$ ipython --no-banner

In [1]: import numpy as np

In [2]: import numpy.linalg as la

In [3]: np.set_printoptions(precision=1, suppress=True, linewidth=200)

In [4]: feats = np.arange(35).reshape(5, 7) + -1

In [5]: feats
Out[5]: 
array([[-1,  0,  1,  2,  3,  4,  5],
       [ 6,  7,  8,  9, 10, 11, 12],
       [13, 14, 15, 16, 17, 18, 19],
       [20, 21, 22, 23, 24, 25, 26],
       [27, 28, 29, 30, 31, 32, 33]])

In [6]: np.argsort(-la.norm(feats, axis=0).round(6), kind="stable")[:3]
Out[6]: array([6, 5, 4])

In [7]: round(float(la.norm(feats, 2) / la.norm(feats)), 1)
Out[7]: 1.0

In [8]: la.cond(feats) > 100
Out[8]: np.True_

In [9]: np.allclose(feats[:-1].T @ la.lstsq(feats[:-1].T, feats[-1])[0], feats[-1])
Out[9]: True

In [10]: Uu, s, Vh = la.svd(feats)

In [11]: evecs = Vh[:(s > 1e-8).sum()]

In [12]: rng = np.random.default_rng(7350)

In [13]: vec = feats[2] + -3 * feats[3] + rng.integers(2) * np.eye(7)[5]

In [14]: vec
Out[14]: array([-47., -49., -51., -53., -55., -56., -59.])

In [15]: np.diag(evecs.T @ evecs)
Out[15]: array([0.5, 0.3, 0.2, 0.1, 0.2, 0.3, 0.5])

In [16]: np.allclose(evecs.T @ evecs @ vec, vec)
Out[16]: False

In [17]: np.round(evecs.T @ evecs, 1) + 0
Out[17]: 
array([[ 0.5,  0.4,  0.2,  0.1,  0. , -0.1, -0.2],
       [ 0.4,  0.3,  0.2,  0.1,  0.1,  0. , -0.1],
       [ 0.2,  0.2,  0.2,  0.1,  0.1,  0.1,  0. ],
       [ 0.1,  0.1,  0.1,  0.1,  0.1,  0.1,  0.1],
       [ 0. ,  0.1,  0.1,  0.1,  0.2,  0.2,  0.2],
       [-0.1,  0. ,  0.1,  0.1,  0.2,  0.3,  0.4],
       [-0.2, -0.1,  0. ,  0.1,  0.2,  0.4,  0.5]])

In [18]: u, r1 = feats[2], feats[1]

In [19]: u @ r1
Out[19]: np.int64(1036)

In [20]: pr = (u @ r1) / (u @ u) * u

In [21]: round(la.norm(u + r1) ** 2 + la.norm(u - r1) ** 2, 1)
Out[21]: np.float64(4830.0)

In [22]: np.outer(u, r1)
Out[22]: 
array([[ 78,  91, 104, 117, 130, 143, 156],
       [ 84,  98, 112, 126, 140, 154, 168],
       [ 90, 105, 120, 135, 150, 165, 180],
       [ 96, 112, 128, 144, 160, 176, 192],
       [102, 119, 136, 153, 170, 187, 204],
       [108, 126, 144, 162, 180, 198, 216],
       [114, 133, 152, 171, 190, 209, 228]])

In [23]: pr
Out[23]: array([ 7.4,  8. ,  8.5,  9.1,  9.7, 10.2, 10.8])

In [24]: la.matrix_rank(np.outer(u, r1))
Out[24]: np.int64(1)

In [25]: u = np.array([0, 1])

In [26]: np.array([np.convolve(row, u, "same") for row in feats])
Out[26]: 
array([[ 0, -1,  0,  1,  2,  3,  4],
       [ 0,  6,  7,  8,  9, 10, 11],
       [ 0, 13, 14, 15, 16, 17, 18],
       [ 0, 20, 21, 22, 23, 24, 25],
       [ 0, 27, 28, 29, 30, 31, 32]])

In [27]: np.polyval(u, feats[3])
Out[27]: array([1, 1, 1, 1, 1, 1, 1])

In [28]: A = np.load("m.npy")

In [29]: A.round(1) + 0
Out[29]: 
array([[ 0.9,  0. , -0.1,  0. ,  0. ,  0. ,  0.2, -0.1],
       [ 0. ,  1. ,  0. ,  0. ,  0.1,  0. , -0.1,  0.1],
       [-0.1,  0. ,  0.3,  0. ,  0.4,  0.1,  0.1, -0.2],
       [ 0. ,  0. ,  0. ,  1. ,  0. ,  0. ,  0. ,  0. ],
       [ 0. ,  0.1,  0.4,  0. ,  0.5,  0.1,  0.3, -0.1],
       [ 0. ,  0. ,  0.1,  0. ,  0.1,  1. , -0.1,  0.1],
       [ 0.2, -0.1,  0.1,  0. ,  0.3, -0.1,  0.5,  0.3],
       [-0.1,  0.1, -0.2,  0. , -0.1,  0.1,  0.3,  0.8]])

In [30]: # a projection of rank 6

In [31]: ev, evecs = la.eigh(A)

In [32]: np.round(evecs.T @ evecs, 1) + 0
Out[32]: 
array([[1., 0., 0., 0., 0., 0., 0., 0.],
       [0., 1., 0., 0., 0., 0., 0., 0.],
       [0., 0., 1., 0., 0., 0., 0., 0.],
       [0., 0., 0., 1., 0., 0., 0., 0.],
       [0., 0., 0., 0., 1., 0., 0., 0.],
       [0., 0., 0., 0., 0., 1., 0., 0.],
       [0., 0., 0., 0., 0., 0., 1., 0.],
       [0., 0., 0., 0., 0., 0., 0., 1.]])

In [33]: np.unique(ev.round(6) + 0, return_counts=True)[1]
Out[33]: array([2, 6])

In [34]: np.round(la.svd(A, compute_uv=False), 1) + 0
Out[34]: array([1., 1., 1., 1., 1., 1., 0., 0.])

In [35]: np.round(la.eigvalsh(A @ A), 1) + 0
Out[35]: array([0., 0., 1., 1., 1., 1., 1., 1.])

In [36]: mat = np.array([[5, 4, 9, 5, -3, -1],
    ...:     [-9, -7, 5, -1, -5, -3],
    ...:     [0, 6, 0, -1, -8, -8],
    ...:     [-5, 9, -2, 8, -4, -5],
    ...:     [1, 4, -7, 2, 3, 8],
    ...:     [7, 6, -4, 4, 3, 3],
    ...:     [0, 6, 0, -1, -8, -8],
    ...:     [7, -4, 0, -1, -1, 8]])

In [37]: mat
Out[37]: 
array([[ 5,  4,  9,  5, -3, -1],
       [-9, -7,  5, -1, -5, -3],
       [ 0,  6,  0, -1, -8, -8],
       [-5,  9, -2,  8, -4, -5],
       [ 1,  4, -7,  2,  3,  8],
       [ 7,  6, -4,  4,  3,  3],
       [ 0,  6,  0, -1, -8, -8],
       [ 7, -4,  0, -1, -1,  8]])

In [38]: O, r_ = la.qr(mat)

In [39]: np.trace(O @ O.T)
Out[39]: np.float64(6.0)

In [40]: O.round(1) + 0
Out[40]: 
array([[-0.3,  0.2, -0.8, -0.3,  0.1,  0.4],
       [ 0.6, -0.3, -0.2, -0.2, -0.4,  0.1],
       [ 0. ,  0.4, -0.1,  0.5, -0.3,  0. ],
       [ 0.3,  0.6,  0. , -0.5, -0.3, -0.2],
       [-0.1,  0.2,  0.5, -0.2,  0. ,  0.8],
       [-0.5,  0.3,  0.2, -0.3,  0. , -0.4],
       [ 0. ,  0.4, -0.1,  0.5, -0.3,  0. ],
       [-0.5, -0.3,  0. , -0.1, -0.8,  0. ]])

In [41]: np.round(O @ r_, 1) + 0
Out[41]: 
array([[ 5.,  4.,  9.,  5., -3., -1.],
       [-9., -7.,  5., -1., -5., -3.],
       [ 0.,  6.,  0., -1., -8., -8.],
       [-5.,  9., -2.,  8., -4., -5.],
       [ 1.,  4., -7.,  2.,  3.,  8.],
       [ 7.,  6., -4.,  4.,  3.,  3.],
       [ 0.,  6.,  0., -1., -8., -8.],
       [ 7., -4.,  0., -1., -1.,  8.]])

In [42]: np.round(la.norm(O, 1), 1), round(la.norm(O, np.inf), 1)
Out[42]: (np.float64(2.6), np.float64(2.0))

In [43]: round(la.norm(O[7] - O[4]), 1)
Out[43]: np.float64(1.3)

In [44]: proj = mat @ la.solve(mat.T @ mat, mat.T)

In [45]: proj @ mat[:, 5]
Out[45]: array([-1., -3., -8., -5.,  8.,  3., -8.,  8.])

In [46]: proj.round(1) + 0
Out[46]: 
array([[ 1. ,  0. ,  0. ,  0. ,  0. ,  0. ,  0. ,  0. ],
       [ 0. ,  0.7,  0. ,  0.2, -0.1, -0.4,  0. ,  0.2],
       [ 0. ,  0. ,  0.5,  0. ,  0. , -0.1,  0.5,  0. ],
       [ 0. ,  0.2,  0. ,  0.9,  0.1,  0.2,  0. , -0.1],
       [ 0. , -0.1,  0. ,  0.1,  1. , -0.1,  0. ,  0.1],
       [ 0. , -0.4, -0.1,  0.2, -0.1,  0.6, -0.1,  0.2],
       [ 0. ,  0. ,  0.5,  0. ,  0. , -0.1,  0.5,  0. ],
       [ 0. ,  0.2,  0. , -0.1,  0.1,  0.2,  0. ,  0.9]])

In [47]: np.allclose(proj @ proj, proj)
Out[47]: True

In [48]: mat.reshape(-1, 2)
Out[48]: 
array([[ 5,  4],
       [ 9,  5],
       [-3, -1],
       [-9, -7],
       [ 5, -1],
       [-5, -3],
       [ 0,  6],
       [ 0, -1],
       [-8, -8],
       [-5,  9],
       [-2,  8],
       [-4, -5],
       [ 1,  4],
       [-7,  2],
       [ 3,  8],
       [ 7,  6],
       [-4,  4],
       [ 3,  3],
       [ 0,  6],
       [ 0, -1],
       [-8, -8],
       [ 7, -4],
       [ 0, -1],
       [-1,  8]])

In [49]: mat.ravel(order="F")
Out[49]: array([ 5, -9,  0, -5,  1,  7,  0,  7,  4, -7,  6,  9,  4,  6,  6, -4,  9,  5,  0, -2, -7, -4,  0,  0,  5, -1, -1,  8,  2,  4, -1, -1, -3, -5, -8, -4,  3,  3, -8, -1, -1, -3, -8, -5,  8,  3, -8,  8])

In [50]: blk = mat.reshape(8, 2, -1)

In [51]: np.einsum("ihd,jhd->hij", blk, blk).shape
Out[51]: (2, 8, 8)

In [52]: blk.transpose(1, 0, 2)
Out[52]: 
array([[[ 5,  4,  9],
        [-9, -7,  5],
        [ 0,  6,  0],
        [-5,  9, -2],
        [ 1,  4, -7],
        [ 7,  6, -4],
        [ 0,  6,  0],
        [ 7, -4,  0]],

       [[ 5, -3, -1],
        [-1, -5, -3],
        [-1, -8, -8],
        [ 8, -4, -5],
        [ 2,  3,  8],
        [ 4,  3,  3],
        [-1, -8, -8],
        [-1, -1,  8]]])

In [53]: blk.sum(axis=1)
Out[53]: 
array([[ 10,   1,   8],
       [-10, -12,   2],
       [ -1,  -2,  -8],
       [  3,   5,  -7],
       [  3,   7,   1],
       [ 11,   9,  -1],
       [ -1,  -2,  -8],
       [  6,  -5,   8]])

In [54]: blk.shape
Out[54]: (8, 2, 3)

In [55]: np.swapaxes(blk, 1, 2)[1]
Out[55]: 
array([[-9, -1],
       [-7, -5],
       [ 5, -3]])
